% ipython --no-banner

In [1]: import numpy as np

In [2]: np.set_printoptions(precision=4, suppress=True, linewidth=140, legacy="1.25")

In [3]: rd = lambda a: np.round(a, 4) + 0

In [4]: K = np.load("dump.npy")

In [5]: rd(K)
Out[5]: 
array([[-1.1148, -0.6311,  1.0293,  0.1368,  0.9523,  0.6114],
       [ 1.3935, -0.1862,  0.2926,  0.2752,  0.2969,  1.332 ],
       [ 0.2787, -0.3839, -0.1188, -1.8741,  0.4967, -0.0426],
       [ 0.418 ,  1.3201,  0.5745,  0.075 ,  1.1503, -0.6509],
       [-0.2787,  0.9256,  1.0516, -0.609 , -1.1258,  0.5667],
       [-0.6967,  0.9057, -1.1852, -0.1294,  0.4092,  1.0514]])

In [6]: vec = np.array([-8, -7, -9, 9, 4, 2])

In [7]: rd(np.einsum("ij,j->i", K, vec))
Out[7]: array([ 10.3354,  -6.1489, -13.4378, -13.7816, -22.5656,  12.4764])

In [8]: np.linalg.norm(K @ vec) <= np.linalg.norm(K, 2) * np.linalg.norm(vec) + 1e-9
Out[8]: True

In [9]: rd(K @ (2 * vec))
Out[9]: array([ 20.6707, -12.2979, -26.8755, -27.5632, -45.1311,  24.9527])

In [10]: rd(K @ np.eye(6)[0])
Out[10]: array([-1.1148,  1.3935,  0.2787,  0.418 , -0.2787, -0.6967])

In [11]: Y = np.array([[-3, 2], [1, 3], [2, -3], [-3, 3], [-3, -2], [-1, -2]])

In [12]: rd(np.einsum("ik,kj->ij", K, Y))
Out[12]: 
array([[ 0.8931, -9.928 ],
       [-6.8298, -1.0812],
       [ 2.717 , -6.7686],
       [-1.8099,  2.2988],
       [ 8.5028, -1.6443],
       [-1.2655,  1.5698]])

In [13]: rd(np.einsum("ij->j", K))
Out[13]: array([ 0.    ,  1.9501,  1.644 , -2.1255,  2.1797,  2.868 ])

In [14]: rd(np.abs(np.linalg.eigvals(K)).max())
Out[14]: 2.0

In [15]: rd(np.sort(np.abs(np.linalg.eigvals(K))))
Out[15]: array([2., 2., 2., 2., 2., 2.])

In [16]: np.linalg.determinant(K)
AttributeError: module 'numpy.linalg' has no attribute 'determinant'


In [17]: rd(np.linalg.det(K))
Out[17]: -64.0

In [18]: assert K == K.T
ValueError: The truth value of an array with more than one element is ambiguous. Use a.any() or a.all()


In [19]: rd(np.trace(K))
Out[19]: -1.4193

In [20]: rng = np.random.default_rng(603)

In [21]: idx = rng.permutation(6)

In [22]: idx
Out[22]: array([5, 2, 0, 3, 1, 4])

In [23]: Y = K[idx][:, idx]

In [24]: rd(np.linalg.det(Y)), rd(np.linalg.det(K[idx]))
Out[24]: (-64.0, -64.0)

In [25]: rd(Y)
Out[25]: 
array([[ 1.0514, -1.1852, -0.6967, -0.1294,  0.9057,  0.4092],
       [-0.0426, -0.1188,  0.2787, -1.8741, -0.3839,  0.4967],
       [ 0.6114,  1.0293, -1.1148,  0.1368, -0.6311,  0.9523],
       [-0.6509,  0.5745,  0.418 ,  0.075 ,  1.3201,  1.1503],
       [ 1.332 ,  0.2926,  1.3935,  0.2752, -0.1862,  0.2969],
       [ 0.5667,  1.0516, -0.2787, -0.609 ,  0.9256, -1.1258]])

In [26]: U, sv, Vt = np.linalg.svd(Y, full_matrices=False)

In [27]: rd(np.cumsum(sv ** 2) / np.sum(sv ** 2))
Out[27]: array([0.1667, 0.3333, 0.5   , 0.6667, 0.8333, 1.    ])

In [28]: rd(U.T @ U)
Out[28]: 
array([[1., 0., 0., 0., 0., 0.],
       [0., 1., 0., 0., 0., 0.],
       [0., 0., 1., 0., 0., 0.],
       [0., 0., 0., 1., 0., 0.],
       [0., 0., 0., 0., 1., 0.],
       [0., 0., 0., 0., 0., 1.]])

In [29]: rd(sv / sv[0])
Out[29]: array([1., 1., 1., 1., 1., 1.])

In [30]: A = np.load("arr.npy")

In [31]: A
Out[31]: 
array([[ 5.9874,  6.0331,  6.0084,  3.0551],
       [ 4.0226,  3.9863,  3.9685,  2.0036],
       [ 0.0165, -0.0357,  0.0482,  0.0009],
       [ 6.0006,  6.0291,  5.9682,  3.0005],
       [ 0.0096, -0.0034,  0.0286,  0.0346],
       [ 6.0203,  6.0119,  5.9948,  3.0172]])

In [32]: A @ A
ValueError: matmul: Input operand 1 has a mismatch in its core dimension 0, with gufunc signature (n?,k),(k,m?)->(n?,m?) (size 6 is different from 4)


In [33]: C2 = A.T @ A

In [34]: rd(np.linalg.svd(A, compute_uv=False) ** 2)
Out[34]: array([403.9218,   0.0049,   0.0034,   0.0007])

In [35]: np.allclose(C2, C2.T)
Out[35]: True

In [36]: rd(np.diag(C2))
Out[36]: array([124.2818, 124.7832, 123.41  ,  31.4557])

In [37]: rd(np.trace(C2)), rd((A ** 2).sum())
Out[37]: (403.9308, 403.9308)

In [38]: vec = np.array([0, 1, 0, -3])

In [39]: h1 = np.maximum(A @ vec, 0)

In [40]: rd(np.tanh(A @ vec))
Out[40]: array([-0.9962, -0.9657, -0.0384, -0.9948, -0.1068, -0.9954])

In [41]: rd(np.maximum(A @ vec, 0) - np.maximum(-A @ vec, 0))
Out[41]: array([-3.1322, -2.0245, -0.0384, -2.9724, -0.1072, -3.0397])

In [42]: A * (h1 > 1e-9)[:, None]
Out[42]: 
array([[ 0.,  0.,  0.,  0.],
       [ 0.,  0.,  0.,  0.],
       [ 0., -0.,  0.,  0.],
       [ 0.,  0.,  0.,  0.],
       [ 0., -0.,  0.,  0.],
       [ 0.,  0.,  0.,  0.]])

In [43]: A.T @ h1
Out[43]: array([0., 0., 0., 0.])

In [44]: np.maximum(A @ (3 * vec), 0)
Out[44]: array([0., 0., 0., 0., 0., 0.])

In [45]: O, r_ = np.linalg.qr(A)

In [46]: rd(O.T @ O)
Out[46]: 
array([[1., 0., 0., 0.],
       [0., 1., 0., 0.],
       [0., 0., 1., 0.],
       [0., 0., 0., 1.]])

In [47]: rd(O @ r_)
Out[47]: 
array([[ 5.9874,  6.0331,  6.0084,  3.0551],
       [ 4.0226,  3.9863,  3.9685,  2.0036],
       [ 0.0165, -0.0357,  0.0482,  0.0009],
       [ 6.0006,  6.0291,  5.9682,  3.0005],
       [ 0.0096, -0.0034,  0.0286,  0.0346],
       [ 6.0203,  6.0119,  5.9948,  3.0172]])

In [48]: rd(abs(r_[0, 0])), rd(np.linalg.norm(A[:, 0]))
Out[48]: (11.1482, 11.1482)

In [49]: rd(np.abs(np.diag(r_)))
Out[49]: array([11.1482,  0.0818,  0.0684,  0.0348])

In [50]: Y = np.c_[A[:, :1] @ np.array([[6]]), np.array([2, 0, 0, 2, 0, 1])]

In [51]: rd(Y)
Out[51]: 
array([[35.9244,  2.    ],
       [24.1356,  0.    ],
       [ 0.099 ,  0.    ],
       [36.0036,  2.    ],
       [ 0.0576,  0.    ],
       [36.1218,  1.    ]])

In [52]: rd(np.linalg.norm(np.linalg.qr(A)[0].T @ Y, axis=0) ** 2 / ((Y ** 2).sum(axis=0) + 1e-12))
Out[52]: array([1.    , 0.9768])

In [53]: rd(np.linalg.lstsq(A, Y[:, 0])[0])
Out[53]: array([6., 0., 0., 0.])

In [54]: rd(np.linalg.norm(Y - A @ np.linalg.lstsq(A, Y)[0], axis=0))
Out[54]: array([0.    , 0.4573])

In [55]: np.linalg.matrix_rank(np.c_[A, Y])
Out[55]: 5

In [56]: Y = np.array([[0, 1, 2, -2, -2],
    ...:     [-3, -3, 2, -3, -1],
    ...:     [0, 1, 0, -1, 2],
    ...:     [2, 1, 0, 2, 2],
    ...:     [3, 3, 1, -3, 3]])

In [57]: Y[-1] = Y[0]

In [58]: m1 = Y + 0.1 * np.eye(5)

In [59]: m1
Out[59]: 
array([[ 0.1,  1. ,  2. , -2. , -2. ],
       [-3. , -2.9,  2. , -3. , -1. ],
       [ 0. ,  1. ,  0.1, -1. ,  2. ],
       [ 2. ,  1. ,  0. ,  2.1,  2. ],
       [ 0. ,  1. ,  2. , -2. , -1.9]])

In [60]: P = np.triu(np.array([[5, 2, -3, -1, -1],
    ...:     [3, 3, -4, 0, 4],
    ...:     [0, 3, 5, -1, -3],
    ...:     [-4, -2, 4, -1, 2],
    ...:     [-3, 1, 2, -4, -4]]), 1) + np.eye(5)

In [61]: Y = P @ m1 @ np.linalg.inv(P)

In [62]: rd(np.trace(Y)), rd(np.trace(m1))
Out[62]: (-2.5, -2.5)

In [63]: rd(P @ m1 - m1 @ P)
Out[63]: 
array([[ -8., -11.,   6.,  -1.,  -2.],
       [  0.,   6., -13.,  -5.,   5.],
       [ -2.,  -4.,  -2.,   4.,   2.],
       [  0.,  -2.,  14.,  -2., -10.],
       [  0.,   0.,   4.,   2.,   6.]])

In [64]: rd(Y)
Out[64]: 
array([[ -7.9,   6. ,   4. ,  -9. , -12. ],
       [ -3. ,   3.1,  13. ,   3. ,   1. ],
       [ -2. ,   1. ,  -7.9,  -7. , -10. ],
       [  2. ,  -1. ,   6. ,   6.1,  10. ],
       [  0. ,   1. ,   6. ,   4. ,   4.1]])
